$ python3 -q
>>> import numpy as np
>>> np.set_printoptions(suppress=True, linewidth=100)
>>> W0 = np.loadtxt("a.csv", delimiter=",")
>>> W0
array([[ 0., -2.],
       [ 2.,  0.]])
>>> # antisymmetric, zero diagonal
>>> round(float(np.linalg.norm(W0, 2)), 2)
2.0
>>> round(np.linalg.norm(W0, "nuc"), 2)
np.float64(4.0)
>>> round(np.linalg.norm(W0, 1), 2), np.round(np.linalg.norm(W0, np.inf), 2)
(np.float64(2.0), np.float64(2.0))
>>> W0[1] @ W0[0]
np.float64(0.0)
>>> np.round(np.linalg.norm(W0[1] - W0[0]), 2)
np.float64(2.83)
>>> np.round(np.linalg.norm(W0, axis=0), 2)
array([2., 2.])
>>> round(float(np.linalg.norm(W0) ** 2 / np.linalg.norm(W0, 2) ** 2), 2)
2.0
>>> def softmax(z):
...     e = np.exp(z - z.max(axis=-1, keepdims=True))
...     return e / e.sum(axis=-1, keepdims=True)
... 
>>> np.round(softmax(10 * W0[0]), 2) + 0
array([1., 0.])
>>> np.round(softmax(W0[0]), 2)
array([0.88, 0.12])
>>> np.round(softmax(W0[0] + 4), 2)
array([0.88, 0.12])
>>> att = W0 @ W0.T / np.sqrt(2)
>>> np.round(softmax(att)[0] @ W0, 2)
array([ 0.11, -1.89])
>>> vec = np.array([-2, 3])
>>> vec @ W0 @ vec
np.float64(0.0)
>>> print(np.round(np.linalg.svd(W0, compute_uv=False), 2))
[2. 2.]
>>> q = np.linalg.solve(np.eye(2) - W0, np.eye(2) + W0)
>>> np.round(q @ q.T, 2) + 0
array([[1., 0.],
       [0., 1.]])
>>> q, _ = np.linalg.qr(np.array([[-0.9, 0.7, -0.1, 0.7, -0.6, 0.6],
...     [-0.1, 1.5, -1.0, 1.1, 0.2, -0.7],
...     [0.5, 0.9, -0.2, 0.9, 0.3, 2.5],
...     [-1.7, -0.3, -1.8, -1.1, 1.0, -0.2],
...     [-1.0, -0.5, -1.5, 0.2, 0.5, -0.7],
...     [0.4, -1.6, -1.3, 0.8, 0.3, -1.8]]))
>>> ev = np.array([2, 2, 1, 1, 2, 2])
>>> X = q @ np.diag(ev) @ q.T
>>> X.round(2)
array([[ 1.36,  0.15,  0.08,  0.41, -0.14, -0.13],
       [ 0.15,  1.63, -0.24, -0.11, -0.16, -0.34],
       [ 0.08, -0.24,  1.85, -0.06, -0.11, -0.23],
       [ 0.41, -0.11, -0.06,  1.74,  0.08,  0.06],
       [-0.14, -0.16, -0.11,  0.08,  1.86, -0.24],
       [-0.13, -0.34, -0.23,  0.06, -0.24,  1.56]])
>>> # symmetric, so the eigenvalues are real
>>> rng = np.random.default_rng(86)
>>> idx = rng.permutation(6)
>>> other = X[:, idx] * rng.choice([-1, 1], 6)
>>> other.round(2)
array([[-0.13, -0.08, -0.15,  0.14, -1.36,  0.41],
       [-0.34,  0.24, -1.63,  0.16, -0.15, -0.11],
       [-0.23, -1.85,  0.24,  0.11, -0.08, -0.06],
       [ 0.06,  0.06,  0.11, -0.08, -0.41,  1.74],
       [-0.24,  0.11,  0.16, -1.86,  0.14,  0.08],
       [ 1.56,  0.23,  0.34,  0.24,  0.13,  0.06]])
>>> left, _, Vh = np.linalg.svd(X.T @ other)
>>> idx
array([5, 2, 1, 4, 0, 3])
>>> E = np.load("block17.npy")
>>> print(E)
[[ 0.89 -0.35  0.67  0.98]
 [ 0.99  0.49 -0.88  0.92]
 [-0.93 -0.35 -0.88 -0.98]
 [-0.72 -0.64 -0.74 -0.78]
 [-0.94 -0.96 -0.58 -0.74]
 [-0.92 -0.83 -0.68 -0.88]
 [ 0.03 -0.74 -0.35  0.41]
 [-0.97 -0.2  -0.62 -0.99]
 [ 0.85  0.06 -0.96  0.07]
 [ 0.97  0.74 -0.86  0.68]
 [ 0.59  0.85 -0.35 -0.32]
 [ 1.    0.77  0.11  1.  ]
 [ 1.    0.74 -0.21  1.  ]
 [-0.99  0.81 -0.66 -1.  ]
 [ 1.   -0.22 -0.38  1.  ]
 [ 0.83  0.96  0.08 -0.01]
 [-0.16  0.69 -0.64 -0.83]
 [ 1.    0.92 -0.83  1.  ]]
>>> G = np.cov(E, rowvar=False)
>>> np.round(np.linalg.eigvalsh(G)[::-1], 2)
array([1.55, 0.38, 0.15, 0.04])
>>> print(np.round(np.median(E, axis=0), 2))
[ 0.71  0.28 -0.63  0.03]
>>> G.round(2)
array([[0.76, 0.33, 0.13, 0.66],
       [0.33, 0.47, 0.02, 0.19],
       [0.13, 0.02, 0.18, 0.14],
       [0.66, 0.19, 0.14, 0.71]])
>>> np.argsort(-E.std(axis=0).round(6), kind="stable")
array([0, 3, 1, 2])
>>> np.argwhere(np.triu(np.abs(np.corrcoef(E.T)) > 0.8, 1))
array([[0, 3]])
>>> print(np.round(E.std(axis=0), 2))
[0.84 0.67 0.42 0.82]
>>> np.round(np.corrcoef(E.T), 2)
array([[1.  , 0.55, 0.35, 0.9 ],
       [0.55, 1.  , 0.06, 0.33],
       [0.35, 0.06, 1.  , 0.39],
       [0.9 , 0.33, 0.39, 1.  ]])
>>> np.round(np.polyfit(E[:, 3], E[:, 0], 1), 2)
array([0.93, 0.17])
